$ python -q
>>> import numpy as np
>>> np.set_printoptions(precision=3, suppress=True, linewidth=200)
>>> A = np.load("test0.npy")
>>> A.round(3) + 0
array([[ -3.484, -20.377,   6.637,   2.959],
       [ -0.462,  -4.725,   0.015,   2.415],
       [ -0.142,  -2.283,  -0.368,   1.575],
       [ -0.095,  -1.826,  -0.38 ,   1.349],
       [ -0.002,  -0.297,  -0.133,   0.288],
       [  0.   ,   0.037,   0.018,  -0.037],
       [  0.106,   0.593,  -0.069,  -0.062],
       [  0.822,   1.706,  -2.406,   2.402],
       [  0.862,   1.773,  -2.541,   2.539],
       [  1.005,   2.008,  -3.015,   3.015],
       [  1.487,   2.835,  -4.621,   4.598],
       [  5.027,   9.704, -16.303,  15.432],
       [  6.062,  11.859, -19.687,  18.451]])
>>> cen = A - A.mean(axis=0)
>>> evecs = np.linalg.svd(cen)[2][:3]
>>> other = cen - cen @ evecs.T @ evecs
>>> (cen @ evecs.T).std(axis=0)
array([10.909,  4.194,  0.102])
>>> cent = A[[3, 1]].astype(float)
>>> for _ in range(7):
...     lab = np.linalg.norm(A[:, None] - cent, axis=-1).argmin(axis=1)
...     cent = np.array([A[lab == j].mean(axis=0) for j in range(2)])
... 
>>> lab
array([1, 1, 0, 0, 0, 0, 0, 0, 0, 0, 0, 0, 0])
>>> np.bincount(lab)
array([11,  2])
>>> dist = np.linalg.norm(A[:, None] - A[None], axis=-1)
>>> np.unravel_index(dist.round(6).argmax(), dist.shape)
(np.int64(0), np.int64(12))
>>> dist[9].round(6).argsort(kind="stable")[:4]
array([ 9,  8,  7, 10])
>>> dist.shape
(13, 13)
>>> dist.mean(axis=1).argmax()
np.int64(12)
>>> lab = A[:, 1] > np.median(A[:, 1])
>>> f = A[lab].mean(axis=0) - A[~lab].mean(axis=0)
>>> f
array([ 3.127,  9.106, -8.913,  6.527])
>>> print(round((((A - A.mean(axis=0)) @ f > 0) == lab).mean(), 3))
0.846
>>> lab.astype(int)
array([0, 0, 0, 0, 0, 0, 0, 1, 1, 1, 1, 1, 1])
>>> m1 = np.load("dump.npy")
>>> m1
array([[ 1,  0,  0, -2, -2],
       [ 0, -2,  0,  0,  0],
       [ 0,  0,  1,  0,  0],
       [-1,  0,  0, -2,  2],
       [ 0,  0,  0,  0, -2]])
>>> O = m1.astype(float).copy()
>>> for j in range(5):
...     O[:, j] -= O[:, :j] @ (O[:, :j].T @ O[:, j])
...     O[:, j] /= np.linalg.norm(O[:, j])
... 
>>> np.round(O.T @ O, 3) + 0
array([[1., 0., 0., 0., 0.],
       [0., 1., 0., 0., 0.],
       [0., 0., 1., 0., 0.],
       [0., 0., 0., 1., 0.],
       [0., 0., 0., 0., 1.]])
>>> round(np.linalg.det(m1[::-1]), 3)
np.float64(-16.0)
>>> print(np.einsum("ij,ji->", m1, m1))
18
>>> np.einsum("ii->", m1)
np.int64(-4)
>>> G = A.T @ A
>>> round(np.trace(G), 3), round((A ** 2).sum(), 3)
(np.float64(2158.964), np.float64(2158.964))
>>> print((A @ A.T).shape)
(13, 13)
>>> np.round(np.linalg.svd(A, compute_uv=False) ** 2, 3) + 0
array([1795.051,  363.755,    0.158,    0.   ])
>>> np.linalg.matrix_rank(G)
np.int64(3)
>>> print(np.diag(G))
[ 79.049 699.472 740.424 640.019]
>>> (m1 != 0).astype(int)
array([[1, 0, 0, 1, 1],
       [0, 1, 0, 0, 0],
       [0, 0, 1, 0, 0],
       [1, 0, 0, 1, 1],
       [0, 0, 0, 0, 1]])
>>> (np.linalg.matrix_power((m1 != 0) + (m1.T != 0) + np.eye(5), 5) > 0).astype(int)
array([[1, 0, 0, 1, 1],
       [0, 1, 0, 0, 0],
       [0, 0, 1, 0, 0],
       [1, 0, 0, 1, 1],
       [1, 0, 0, 1, 1]])
>>> m1 @ m1
array([[ 3,  0,  0,  2, -2],
       [ 0,  4,  0,  0,  0],
       [ 0,  0,  1,  0,  0],
       [ 1,  0,  0,  6, -6],
       [ 0,  0,  0,  0,  4]])
>>> proj = np.triu(np.array([[-4, -1, 5, -3, 1],
...     [3, 4, 1, 0, 0],
...     [-2, 5, -2, -5, -4],
...     [2, 2, 2, -4, -2],
...     [3, -3, 0, -2, 4]]), 1) + np.eye(5)
>>> other = proj @ m1 @ np.linalg.inv(proj)
>>> np.linalg.matrix_rank(other)
np.int64(5)
>>> other
array([[   4.,    6.,  -21.,  -89., -276.],
       [   0.,   -2.,    3.,   15.,   42.],
       [   5.,    5.,  -29., -120., -363.],
       [  -1.,   -1.,    6.,   25.,   81.],
       [   0.,    0.,    0.,    0.,   -2.]])
>>> np.round(np.linalg.det(other), 3)
np.float64(-16.0)
>>> np.trace(other), np.trace(m1)
(np.float64(-4.0), np.int64(-4))
>>> M = np.loadtxt("w.csv", delimiter=",")
>>> M
array([[ 0.4  , -0.9  ,  0.   ,  0.4  ,  1.834,  1.8  ],
       [ 1.3  , -1.4  ,  0.3  ,  1.2  ,  2.815,  0.7  ],
       [ 1.7  ,  1.2  ,  1.   , -1.8  , -2.31 ,  1.   ],
       [-0.1  ,  1.   ,  1.1  , -0.1  , -2.022, -0.4  ],
       [-0.3  , -1.6  , -0.8  , -1.   ,  3.152,  0.4  ],
       [ 0.8  , -0.1  ,  1.2  , -0.6  ,  0.181,  0.   ],
       [ 1.7  , -1.1  , -0.5  , -1.6  ,  2.338, -0.3  ],
       [ 1.5  , -1.1  , -0.4  , -1.   ,  2.222, -1.6  ],
       [ 0.5  , -0.4  , -2.1  ,  0.8  ,  0.59 ,  2.5  ],
       [ 0.8  ,  0.9  , -1.   , -0.2  , -1.702, -1.7  ],
       [ 0.7  , -0.9  ,  0.3  ,  0.7  ,  1.694,  0.4  ],
       [-1.3  ,  0.3  , -1.4  ,  0.6  , -0.426, -0.9  ],
       [-0.6  , -1.4  ,  0.   ,  0.   ,  2.812,  0.1  ],
       [-2.6  ,  1.   , -0.5  , -1.4  , -1.939,  0.8  ],
       [ 0.9  , -0.1  ,  0.2  ,  0.1  ,  0.234, -0.6  ],
       [ 0.3  , -0.2  ,  0.4  , -0.6  ,  0.444,  0.3  ],
       [-0.3  ,  0.   ,  0.8  , -1.   ,  0.119, -0.8  ],
       [-1.8  ,  2.   ,  1.6  ,  0.7  , -4.124, -0.1  ],
       [ 1.1  , -0.9  , -0.5  ,  0.4  ,  1.757,  1.2  ],
       [-0.4  ,  0.8  , -0.3  , -2.2  , -1.445,  0.8  ],
       [ 0.1  , -0.6  ,  1.9  ,  0.6  ,  1.182,  0.9  ],
       [ 0.6  ,  0.4  , -2.   , -0.2  , -0.743,  0.6  ],
       [ 0.7  , -0.4  , -2.3  , -1.   ,  0.726, -0.4  ],
       [ 1.2  , -1.1  ,  0.9  ,  0.4  ,  2.253,  2.1  ],
       [ 1.3  , -1.   ,  1.5  ,  0.3  ,  1.893,  0.1  ],
       [-0.9  , -1.   ,  0.5  ,  0.4  ,  1.847,  0.4  ],
       [ 1.   ,  0.6  , -0.4  ,  0.8  , -1.323,  0.8  ]])
>>> Uu, s, vt = np.linalg.svd(M)
>>> np.argmax(s[:-1] / (s[1:] + 1e-6)) + 1
np.int64(5)
>>> s
array([11.489,  5.844,  5.268,  5.081,  4.29 ,  0.184])
>>> other = Uu[:, :5] @ np.diag(s[:5]) @ vt[:5]
>>> round(np.linalg.norm(M - other, 2), 3), round(s[5], 3)
(np.float64(0.184), np.float64(0.184))
>>> print(np.linalg.matrix_rank(other))
5
>>> np.linalg.matrix_rank(M, rtol=0.05)
np.int64(5)
>>> round(float(np.abs(M - other).max()), 3)
0.075
>>> vec = np.array([-4, -1, -1, 3, 1, 5])
>>> rhs = M @ vec
>>> np.round(np.linalg.pinv(M) @ M, 3) + 0
array([[1., 0., 0., 0., 0., 0.],
       [0., 1., 0., 0., 0., 0.],
       [0., 0., 1., 0., 0., 0.],
       [0., 0., 0., 1., 0., 0.],
       [0., 0., 0., 0., 1., 0.],
       [0., 0., 0., 0., 0., 1.]])
>>> print(np.linalg.lstsq(M, rhs)[0])
[-4. -1. -1.  3.  1.  5.]
>>> try:
...     np.linalg.solve(M, rhs)
... except np.linalg.LinAlgError as e:
...     print(e)
... 
Last 2 dimensions of the array must be square
>>> rng = np.random.default_rng(98063)
>>> rhs = rhs + 0.1 * rng.normal(size=27)
>>> rhs
array([ 11.465,   5.87 , -11.565,  -6.105,   5.856,  -5.767,  -9.256, -13.255,  15.951, -13.893,   3.421,   3.052,   7.237,   7.713,  -6.145,  -1.286,  -6.466,   1.112,   6.248,  -3.075,   5.625,
         0.786,  -4.361,   9.338,  -2.49 ,   9.245,   0.929])
>>> coef, *_ = np.linalg.lstsq(M, rhs)
>>> print(coef)
[-3.989 -1.427 -0.997  2.986  0.792  5.008]
>>> np.round(M.T @ (rhs - M @ coef), 3) + 0
array([0., 0., 0., 0., 0., 0.])
